>>> import numpy as np
>>> np.set_printoptions(precision=1, suppress=True, linewidth=200, floatmode="fixed")
>>> feats = np.loadtxt("run5.csv", delimiter=",")
>>> print(feats)
[[3.0 2.0 3.0 0.0 3.0 2.0 3.0 2.0 3.0 0.0]
 [2.0 3.0 2.0 3.0 0.0 3.0 2.0 3.0 2.0 3.0]
 [3.0 2.0 3.0 2.0 3.0 0.0 3.0 2.0 3.0 2.0]
 [0.0 3.0 2.0 3.0 2.0 3.0 0.0 3.0 2.0 3.0]
 [3.0 0.0 3.0 2.0 3.0 2.0 3.0 0.0 3.0 2.0]
 [2.0 3.0 0.0 3.0 2.0 3.0 2.0 3.0 0.0 3.0]
 [3.0 2.0 3.0 0.0 3.0 2.0 3.0 2.0 3.0 0.0]
 [2.0 3.0 2.0 3.0 0.0 3.0 2.0 3.0 2.0 3.0]
 [3.0 2.0 3.0 2.0 3.0 0.0 3.0 2.0 3.0 2.0]
 [0.0 3.0 2.0 3.0 2.0 3.0 0.0 3.0 2.0 3.0]]
>>> # row 6 repeats row 0
>>> print(np.round(feats @ np.linalg.pinv(feats) @ feats, 1) + 0)
[[3.0 2.0 3.0 0.0 3.0 2.0 3.0 2.0 3.0 0.0]
 [2.0 3.0 2.0 3.0 0.0 3.0 2.0 3.0 2.0 3.0]
 [3.0 2.0 3.0 2.0 3.0 0.0 3.0 2.0 3.0 2.0]
 [0.0 3.0 2.0 3.0 2.0 3.0 0.0 3.0 2.0 3.0]
 [3.0 0.0 3.0 2.0 3.0 2.0 3.0 0.0 3.0 2.0]
 [2.0 3.0 0.0 3.0 2.0 3.0 2.0 3.0 0.0 3.0]
 [3.0 2.0 3.0 0.0 3.0 2.0 3.0 2.0 3.0 0.0]
 [2.0 3.0 2.0 3.0 0.0 3.0 2.0 3.0 2.0 3.0]
 [3.0 2.0 3.0 2.0 3.0 0.0 3.0 2.0 3.0 2.0]
 [0.0 3.0 2.0 3.0 2.0 3.0 0.0 3.0 2.0 3.0]]
>>> print(np.allclose(feats[:-1].T @ np.linalg.lstsq(feats[:-1].T, feats[-1])[0], feats[-1]))
True
>>> print(round(np.trace(np.linalg.pinv(feats) @ feats), 1))
6.0
>>> w, V = np.linalg.eigh(feats)
>>> x0 = np.array([0, 1, 0, 3, 0, 3, 0, 0, 0, 0])
>>> print((np.sign(V[:, -1].round(6)) == np.sign(V[0, -1].round(6))).astype(int))
[1 1 1 1 1 1 1 1 1 1]
>>> print(np.round(np.linalg.eigvalsh(feats[1:, 1:]), 1) + 0)
[-2.8 -2.8  0.0  0.0  0.0  2.6  2.8  7.1 20.0]
>>> w, V = np.linalg.eigh(feats)
>>> print(w.round(1) + 0)
[-3.5 -2.8  0.0  0.0  0.0  0.0  2.7  3.5  8.3 21.8]
>>> print(np.round(np.linalg.svd(feats, compute_uv=False), 1) + 0)
[21.8  8.3  3.5  3.5  2.8  2.7  0.0  0.0  0.0  0.0]
>>> print(np.round(V.T @ V, 1) + 0)
[[1.0 0.0 0.0 0.0 0.0 0.0 0.0 0.0 0.0 0.0]
 [0.0 1.0 0.0 0.0 0.0 0.0 0.0 0.0 0.0 0.0]
 [0.0 0.0 1.0 0.0 0.0 0.0 0.0 0.0 0.0 0.0]
 [0.0 0.0 0.0 1.0 0.0 0.0 0.0 0.0 0.0 0.0]
 [0.0 0.0 0.0 0.0 1.0 0.0 0.0 0.0 0.0 0.0]
 [0.0 0.0 0.0 0.0 0.0 1.0 0.0 0.0 0.0 0.0]
 [0.0 0.0 0.0 0.0 0.0 0.0 1.0 0.0 0.0 0.0]
 [0.0 0.0 0.0 0.0 0.0 0.0 0.0 1.0 0.0 0.0]
 [0.0 0.0 0.0 0.0 0.0 0.0 0.0 0.0 1.0 0.0]
 [0.0 0.0 0.0 0.0 0.0 0.0 0.0 0.0 0.0 1.0]]
>>> print(np.round(V @ np.diag(w) @ V.T, 1) + 0)
[[3.0 2.0 3.0 0.0 3.0 2.0 3.0 2.0 3.0 0.0]
 [2.0 3.0 2.0 3.0 0.0 3.0 2.0 3.0 2.0 3.0]
 [3.0 2.0 3.0 2.0 3.0 0.0 3.0 2.0 3.0 2.0]
 [0.0 3.0 2.0 3.0 2.0 3.0 0.0 3.0 2.0 3.0]
 [3.0 0.0 3.0 2.0 3.0 2.0 3.0 0.0 3.0 2.0]
 [2.0 3.0 0.0 3.0 2.0 3.0 2.0 3.0 0.0 3.0]
 [3.0 2.0 3.0 0.0 3.0 2.0 3.0 2.0 3.0 0.0]
 [2.0 3.0 2.0 3.0 0.0 3.0 2.0 3.0 2.0 3.0]
 [3.0 2.0 3.0 2.0 3.0 0.0 3.0 2.0 3.0 2.0]
 [0.0 3.0 2.0 3.0 2.0 3.0 0.0 3.0 2.0 3.0]]
>>> print(np.unique(w.round(6) + 0, return_counts=True)[1])
[1 1 4 1 1 1 1]
>>> print(np.round(np.linalg.eigvalsh(feats @ feats), 1) + 0)
[  0.0   0.0   0.0   0.0   7.2   7.7  11.9  12.5  69.3 477.2]
>>> print(np.abs(V[:, -1]))
[0.3 0.3 0.3 0.3 0.3 0.3 0.3 0.3 0.3 0.3]
>>> print(np.round(V.T @ feats @ V, 1) + 0)
[[-3.5  0.0  0.0  0.0  0.0  0.0  0.0  0.0  0.0  0.0]
 [ 0.0 -2.8  0.0  0.0  0.0  0.0  0.0  0.0  0.0  0.0]
 [ 0.0  0.0  0.0  0.0  0.0  0.0  0.0  0.0  0.0  0.0]
 [ 0.0  0.0  0.0  0.0  0.0  0.0  0.0  0.0  0.0  0.0]
 [ 0.0  0.0  0.0  0.0  0.0  0.0  0.0  0.0  0.0  0.0]
 [ 0.0  0.0  0.0  0.0  0.0  0.0  0.0  0.0  0.0  0.0]
 [ 0.0  0.0  0.0  0.0  0.0  0.0  2.7  0.0  0.0  0.0]
 [ 0.0  0.0  0.0  0.0  0.0  0.0  0.0  3.5  0.0  0.0]
 [ 0.0  0.0  0.0  0.0  0.0  0.0  0.0  0.0  8.3  0.0]
 [ 0.0  0.0  0.0  0.0  0.0  0.0  0.0  0.0  0.0 21.8]]
>>> print((w > 1e-8).sum(), (w < -1e-8).sum())
4 2
>>> print(round(w.sum(), 1), np.trace(feats))
30.0 30.0
